% python3 -q
>>> import numpy as np
>>> import numpy.linalg as la
>>> np.set_printoptions(precision=1, suppress=True, linewidth=200, legacy="1.25")
>>> data = np.array([[3, 3, 1, 2, 3, 1],
...     [3, 3, 3, 1, 2, 3],
...     [1, 3, 3, 3, 1, 2],
...     [2, 1, 3, 3, 3, 1],
...     [3, 2, 1, 3, 3, 3],
...     [1, 3, 2, 1, 3, 3]])
>>> # symmetric, so the eigenvalues are real
>>> np.all(la.eigvalsh(data) > 0)
False
>>> try:
...     la.cholesky(data)
... except la.LinAlgError as e:
...     print(repr(e))
... 
LinAlgError('Matrix is not positive definite')
>>> [round(float(la.det(data[:i, :i])), 2) + 0 for i in range(1, 7)]
[3.0, 0.0, -12.0, -56.0, 59.0, 549.0]
>>> np.round(la.eigvalsh(data).min(), 1)
-1.7
>>> arr = np.load("mat.npy")
>>> arr
array([[ 0,  1,  3],
       [ 3, 17,  2],
       [ 0,  2, 15]])
>>> rng = np.random.default_rng(2547)
>>> labels = rng.permutation(3)
>>> labels
array([1, 0, 2])
>>> M2 = arr[labels][:, labels]
>>> np.allclose(M2, arr)
False
>>> round(np.log10(la.cond(arr)))
2
>>> left, sigma, vt = la.svd(arr)
>>> sigma
array([18.6, 14. ,  0.1])
>>> M2 = left[:, :2] @ np.diag(sigma[:2]) @ vt[:2]
>>> M2.round(1) + 0
array([[ 0.1,  1. ,  3. ],
       [ 3. , 17. ,  2. ],
       [ 0. ,  2. , 15. ]])
>>> la.matrix_rank(arr, rtol=0.05)
2
>>> round(float(la.norm(arr - M2, 2)), 1), round(sigma[2], 1)
(0.1, 0.1)
>>> q = arr.astype(float).copy()
>>> for j in range(3):
...     q[:, j] -= q[:, :j] @ (q[:, :j].T @ q[:, j])
...     q[:, j] /= la.norm(q[:, j])
... 
>>> np.round(q.T @ q, 1) + 0
array([[1., 0., 0.],
       [0., 1., 0.],
       [0., 0., 1.]])
>>> q
array([[ 0. ,  0.4, -0.9],
       [ 1. ,  0. ,  0. ],
       [ 0. ,  0.9,  0.4]])
>>> np.round(q.T @ arr, 1) + 0
array([[ 3. , 17. ,  2. ],
       [ 0. ,  2.2, 14.8],
       [ 0. ,  0. ,  4. ]])
>>> F = np.loadtxt("x.csv", delimiter=",")
>>> F
array([[ 17.,  -9.,  -6.,   7.],
       [ 16.,  -9.,  -7.,   9.],
       [ 16., -11.,  -7.,  11.],
       [ 16., -11., -11.,  15.]])
>>> M2 = la.inv(F)
>>> round(float(la.det(F) * la.det(M2)), 1)
1.0
>>> M2
array([[-0.8,  1.4, -0.1, -0.4],
       [-1.8,  2.9, -0.4, -0.6],
       [-1.8,  2.4,  0.4, -0.9],
       [-1.8,  2.4,  0.1, -0.6]])
>>> round(float(la.cond(F)), 1)
268.3
>>> la.det(F) * M2
array([[ -56.,  100.,   -8.,  -28.],
       [-128.,  208.,  -26.,  -46.],
       [-128.,  172.,   28.,  -64.],
       [-128.,  172.,   10.,  -46.]])
